$ python -q
>>> import numpy as np
>>> np.set_printoptions(precision=4, suppress=True, linewidth=140)
>>> rd = lambda a: np.round(a, 4) + 0
>>> F = np.loadtxt("dump.csv", delimiter=",")
>>> F
array([[ 0.,  1.,  3.],
       [ 0.,  0., -2.],
       [ 0.,  0.,  0.]])
>>> # column 2 is much longer than the rest
>>> U, sigma, vt = np.linalg.svd(F)
>>> np.argmax(sigma[:-1] / (sigma[1:] + 1e-6)) + 1
np.int64(2)
>>> B = U[:, :2] @ np.diag(sigma[:2]) @ vt[:2]
>>> np.linalg.matrix_rank(F, rtol=0.05)
np.int64(2)
>>> m1 = np.load("layer7.npy")
>>> m1
array([[ 0, -2,  0],
       [ 0,  0,  0],
       [ 0,  2,  0],
       [ 5,  5,  4]])
>>> # row 3 is much longer than the rest
>>> [round(float(x), 4) for x in np.linalg.svd(m1, compute_uv=False)[:3]]
[8.3225, 2.1761, 0.0]
>>> rd(np.linalg.norm(m1, 2) / np.linalg.norm(m1))
np.float64(0.9675)
>>> U, sigma, vt = np.linalg.svd(m1)
>>> V = vt[:(sigma > 1e-8).sum()]
>>> rng = np.random.default_rng(51)
>>> x = m1[1] + -2 * m1[3] + rng.integers(2) * np.eye(3)[2]
>>> x
array([-10., -10.,  -8.])
>>> np.linalg.matrix_rank(np.vstack([m1, x]))
np.int64(2)
>>> U, sigma, vt = np.linalg.svd(m1)
>>> np.argmax(sigma[:-1] / (sigma[1:] + 1e-6)) + 1
np.int64(2)
>>> rd(sigma)
array([8.3225, 2.1761, 0.    ])
>>> B = U[:, :2] @ np.diag(sigma[:2]) @ vt[:2]
>>> np.linalg.matrix_rank(m1, rtol=0.05)
np.int64(2)
>>> rd(np.linalg.norm(m1 - B) / np.linalg.norm(m1))
np.float64(0.0)
>>> rd(np.linalg.norm(m1 - B, 2)), rd(sigma[2])
(np.float64(0.0), np.float64(0.0))
>>> np.linalg.matrix_rank(B)
np.int64(2)
>>> rd(B)
array([[ 0., -2.,  0.],
       [ 0.,  0.,  0.],
       [ 0.,  2.,  0.],
       [ 5.,  5.,  4.]])
>>> C2 = m1.T @ m1
>>> C2
array([[25, 25, 20],
       [25, 33, 20],
       [20, 20, 16]])
>>> rd(np.linalg.svd(m1, compute_uv=False) ** 2)
array([69.2645,  4.7355,  0.    ])
>>> th = np.sort(rng.uniform(-2, 2, 25))
>>> A = np.c_[th, th ** 2, th ** 3] @ np.array([[2, -1, -2], [-2, -2, -1], [0, 1, 1]])
>>> rd(A)
array([[ -9.9134, -10.225 ,  -5.2683],
       [ -8.4872,  -7.8779,  -3.6342],
       [ -6.6047,  -5.1058,  -1.8035],
       [ -4.9686,  -3.043 ,  -0.5587],
       [ -4.8345,  -2.89  ,  -0.4728],
       [ -4.6811,  -2.7184,  -0.3779],
       [ -4.459 ,  -2.4761,  -0.2466],
       [ -3.883 ,  -1.8842,   0.0573],
       [ -2.7332,  -0.8779,   0.4887],
       [ -1.745 ,  -0.2417,   0.6308],
       [ -1.077 ,   0.0285,   0.567 ],
       [ -0.9727,   0.0557,   0.542 ],
       [ -0.8216,   0.0865,   0.4973],
       [ -0.0675,   0.0305,   0.0642],
       [  0.4358,  -0.4936,  -0.7115],
       [  0.4869,  -0.6966,  -0.94  ],
       [  0.1291,  -1.8568,  -1.9213],
       [  0.1075,  -1.8829,  -1.9367],
       [  0.008 ,  -1.9919,  -1.9959],
       [ -0.3316,  -2.2656,  -2.0998],
       [ -0.3815,  -2.2965,  -2.1058],
       [ -0.5452,  -2.385 ,  -2.1125],
       [ -2.0854,  -2.6098,  -1.5671],
       [ -2.7418,  -2.4864,  -1.1155],
       [ -3.7961,  -2.0984,  -0.2004]])
>>> Xc = A - A.mean(axis=0)
>>> V = np.linalg.svd(Xc)[2][:2]
>>> B = Xc - Xc @ V.T @ V
>>> rd(np.diag(V.T @ V))
array([0.8889, 0.5556, 0.5556])
>>> rd(np.linalg.norm(B) / np.linalg.norm(Xc))
np.float64(0.0)
>>> labels = A[:, 1] > np.median(A[:, 1])
>>> u = A[labels].mean(axis=0) - A[~labels].mean(axis=0)
>>> ((A - A.mean(axis=0)) @ u > 0).astype(int)
array([0, 0, 0, 0, 0, 0, 0, 0, 1, 1, 1, 1, 1, 1, 1, 1, 1, 1, 1, 1, 1, 1, 1, 0, 0])
>>> np.argsort(-np.abs(u).round(6), kind="stable")
array([0, 1, 2])
>>> rd(u)
array([3.2964, 2.9187, 1.2705])
>>> (((A - A.mean(axis=0)) @ u > 0) == labels).mean()
np.float64(0.8)
>>> rd(np.linalg.norm(A, 2) / np.linalg.norm(A))
np.float64(0.9606)
>>> np.linalg.cond(A) > 100
np.True_
>>> np.linalg.matrix_rank(A, rtol=0.1)
np.int64(2)
>>> feats = np.arange(12).reshape(3, 4) + 4
>>> feats
array([[ 4,  5,  6,  7],
       [ 8,  9, 10, 11],
       [12, 13, 14, 15]])
>>> rd(np.linalg.svd(feats, compute_uv=False))
array([34.9919,  1.2522,  0.    ])
>>> np.linalg.rank(feats)
Traceback (most recent call last):
  File "<python-input-53>", line 1, in <module>
    np.linalg.rank(feats)
    ^^^^^^^^^^^^^^
AttributeError: module 'numpy.linalg' has no attribute 'rank'
>>> np.diff(feats, axis=0)
array([[4, 4, 4, 4],
       [4, 4, 4, 4]])
>>> rd(np.linalg.norm(feats))
np.float64(35.0143)
>>> feats - feats[0]
array([[0, 0, 0, 0],
       [4, 4, 4, 4],
       [8, 8, 8, 8]])
>>> U, sigma, vt = np.linalg.svd(feats)
>>> rd(sigma)
array([34.9919,  1.2522,  0.    ])
>>> np.argmax(sigma[:-1] / (sigma[1:] + 1e-6)) + 1
np.int64(2)
>>> B = U[:, :2] @ np.diag(sigma[:2]) @ vt[:2]
>>> rd(np.linalg.norm(feats - B, 2)), rd(sigma[2])
(np.float64(0.0), np.float64(0.0))
>>> np.linalg.matrix_rank(feats, rtol=0.05)
np.int64(1)
>>> np.linalg.matrix_rank(B)
np.int64(2)
>>> U, sigma, vt = np.linalg.svd(feats)
>>> V = vt[:(sigma > 1e-8).sum()]
>>> x = feats[2] + -1 * feats[1] + rng.integers(2) * np.eye(4)[3]
>>> x
array([4., 4., 4., 5.])
>>> rd(np.diag(V.T @ V))
array([0.7, 0.3, 0.3, 0.7])
>>> np.allclose(V.T @ V @ x, x)
False
>>> rk = np.linalg.matrix_rank(feats)
>>> rk
np.int64(2)
>>> null = np.linalg.svd(feats)[2][rk:].T
>>> [int(np.linalg.matrix_rank(feats[:, :j + 1])) for j in range(4)]
[1, 2, 2, 2]
>>> np.linalg.matrix_rank(feats.T @ feats), np.linalg.matrix_rank(feats @ feats.T)
(np.int64(2), np.int64(2))
>>> null.shape
(4, 2)
>>> th = np.radians(45)
>>> Rm = np.eye(4)
>>> Rm[1, 1] = Rm[2, 2] = np.cos(th)
>>> Rm[1, 2], Rm[2, 1] = -np.sin(th), np.sin(th)
>>> rd(Rm)
array([[ 1.    ,  0.    ,  0.    ,  0.    ],
       [ 0.    ,  0.7071, -0.7071,  0.    ],
       [ 0.    ,  0.7071,  0.7071,  0.    ],
       [ 0.    ,  0.    ,  0.    ,  1.    ]])
>>> B = feats @ Rm.T
>>> np.allclose(feats @ feats.T, B @ B.T)
True
>>> rd(np.linalg.svd(feats, compute_uv=False)), rd(np.linalg.svd(B, compute_uv=False))
(array([34.9919,  1.2522,  0.    ]), array([34.9919,  1.2522,  0.    ]))
>>> rd(B)
array([[ 4.    , -0.7071,  7.7782,  7.    ],
       [ 8.    , -0.7071, 13.435 , 11.    ],
       [12.    , -0.7071, 19.0919, 15.    ]])
>>> np.allclose(np.linalg.norm(feats, axis=1), np.linalg.norm(B, axis=1))
True
>>> u = np.array([-1, 0]) + 0.5
>>> J = np.eye(2) - 2 * np.outer(u, u) / (u @ u)
>>> J
array([[0., 1.],
       [1., 0.]])
>>> W = np.array([[1, 3, 7, 4, 8], [9, 0, 2, 1, 1]])
>>> b = np.array([9, -7, 4, 0, -2])
>>> hid = np.maximum(J @ W + b, 0)
>>> (hid > 0).astype(int)
array([[1, 0, 1, 1, 0],
       [1, 0, 1, 1, 1]])
>>> np.linalg.matrix_rank(hid)
np.int64(2)
>>> W2 = np.array([[2, -3, 0], [2, -2, -2], [3, 3, 1], [-3, -1, -2], [0, 3, 2]])
>>> hid @ W2
array([[ 51., -37.,   4.],
       [ 41.,  17.,  15.]])
>>> (hid @ W2).round(6).argmax(axis=1)
array([0, 0])
>>> W @ W2
array([[ 17,  32,   9],
       [ 21, -19,   2]])
>>> M = np.loadtxt("x.csv", delimiter=",")
>>> M
array([[1., 2., 1., 1.],
       [2., 1., 2., 1.]])
>>> # column 2 repeats column 0
>>> B = M + rng.integers(-2, 3, (2, 1)) @ rng.integers(-2, 3, (1, 4))
>>> B
array([[1., 2., 1., 1.],
       [6., 5., 4., 1.]])
>>> rd(np.linalg.svd(B - M, compute_uv=False))
array([6., 0.])
>>> np.linalg.matrix_rank(B - M, tol=1e-8)
np.int64(1)
>>> B = M / np.sqrt((M ** 2).mean(axis=1, keepdims=True))
>>> rd(B[0])
array([0.7559, 1.5119, 0.7559, 0.7559])
>>> rd(np.linalg.norm(B, axis=1))
array([2., 2.])
>>> U, sigma, vt = np.linalg.svd(M, full_matrices=False)
>>> rd(np.cumsum(sigma ** 2) / np.sum(sigma ** 2))
array([0.9211, 1.    ])
>>> rd(sigma / sigma[0])
array([1.    , 0.2926])
>>> rd(U.T @ M @ vt.T)
array([[3.9571, 0.    ],
       [0.    , 1.1581]])
>>> rd(U.T @ U)
array([[1., 0.],
       [0., 1.]])
>>> (sigma > 1e-8).sum()
np.int64(2)
>>> C2 = M.T @ M
>>> np.diag(C2)
array([5., 5., 5., 2.])
>>> rd(np.linalg.eigvalsh(C2)[::-1])
array([15.6589,  1.3411,  0.    ,  0.    ])
>>> C2
array([[5., 4., 5., 3.],
       [4., 5., 4., 3.],
       [5., 4., 5., 3.],
       [3., 3., 3., 2.]])
>>> B = np.array([[2, 1], [0, 0]])
>>> W2 = np.kron(B, M)
>>> W2
array([[2., 4., 2., 2., 1., 2., 1., 1.],
       [4., 2., 4., 2., 2., 1., 2., 1.],
       [0., 0., 0., 0., 0., 0., 0., 0.],
       [0., 0., 0., 0., 0., 0., 0., 0.]])
>>> np.linalg.matrix_rank(W2)
np.int64(2)
>>> W2.shape
(4, 8)
>>> rd(np.linalg.norm(W2, 2)), rd(np.linalg.norm(B, 2) * np.linalg.norm(M, 2))
(np.float64(8.8484), np.float64(8.8484))
>>> X = np.load("case7.npy")
>>> X
array([[ 6., -3., -3.],
       [-3., 14.,  9.],
       [-3.,  9., 14.]])
>>> B = np.linalg.inv(X)
>>> rd(np.linalg.det(X) * np.linalg.det(B))
np.float64(1.0)
>>> rd(X @ B)
array([[1., 0., 0.],
       [0., 1., 0.],
       [0., 0., 1.]])
>>> rd(np.linalg.det(X) * B)
array([[115.,  15.,  15.],
       [ 15.,  75., -45.],
       [ 15., -45.,  75.]])
>>> (np.abs(B) > 1e-9).astype(int)
array([[1, 1, 1],
       [1, 1, 1],
       [1, 1, 1]])
>>> rd(np.linalg.slogdet(X)[0])
np.float64(1.0)
>>> B = np.array([[1, 1], [0, 0]])
>>> W2 = np.kron(B, X)
>>> W2.shape
(6, 6)
>>> W2
array([[ 6., -3., -3.,  6., -3., -3.],
       [-3., 14.,  9., -3., 14.,  9.],
       [-3.,  9., 14., -3.,  9., 14.],
       [ 0., -0., -0.,  0., -0., -0.],
       [-0.,  0.,  0., -0.,  0.,  0.],
       [-0.,  0.,  0., -0.,  0.,  0.]])
>>> rd(np.linalg.norm(W2, 2)), rd(np.linalg.norm(B, 2) * np.linalg.norm(X, 2))
(np.float64(33.9411), np.float64(33.9411))
>>> data = np.loadtxt("out9.csv", delimiter=",")
>>> data
array([[1., 0., 0., 0.],
       [0., 0., 1., 0.],
       [0., 0., 0., 1.],
       [0., 1., 0., 0.]])
>>> np.allclose(data @ data.T, data.T @ data)
True
>>> np.linalg.determinant(data)
Traceback (most recent call last):
  File "<python-input-140>", line 1, in <module>
    np.linalg.determinant(data)
    ^^^^^^^^^^^^^^^^^^^^^
AttributeError: module 'numpy.linalg' has no attribute 'determinant'
>>> np.trace(data)
np.float64(1.0)
>>> rd(np.linalg.matrix_power(data, 3))
array([[1., 0., 0., 0.],
       [0., 1., 0., 0.],
       [0., 0., 1., 0.],
       [0., 0., 0., 1.]])
>>> rd(np.linalg.det(data))
np.float64(1.0)
>>> u = np.array([-3, -1, 2])
>>> np.convolve(data[1], u)
array([ 0.,  0., -3., -1.,  2.,  0.])
>>> np.cross(data[1, :3], data[3, :3])
array([-1.,  0.,  0.])
>>> np.correlate(data[1], data[3], "full")
array([0., 0., 0., 0., 1., 0., 0.])
>>> np.array([np.convolve(row, u, "same") for row in data])
array([[-1.,  2.,  0.,  0.],
       [ 0., -3., -1.,  2.],
       [ 0.,  0., -3., -1.],
       [-3., -1.,  2.,  0.]])
>>> np.einsum("ii->", data)
np.float64(1.0)
>>> rd(np.poly(data))
array([ 1., -1.,  0., -1.,  1.])
>>> rd(np.linalg.det(data[::-1]))
np.float64(1.0)
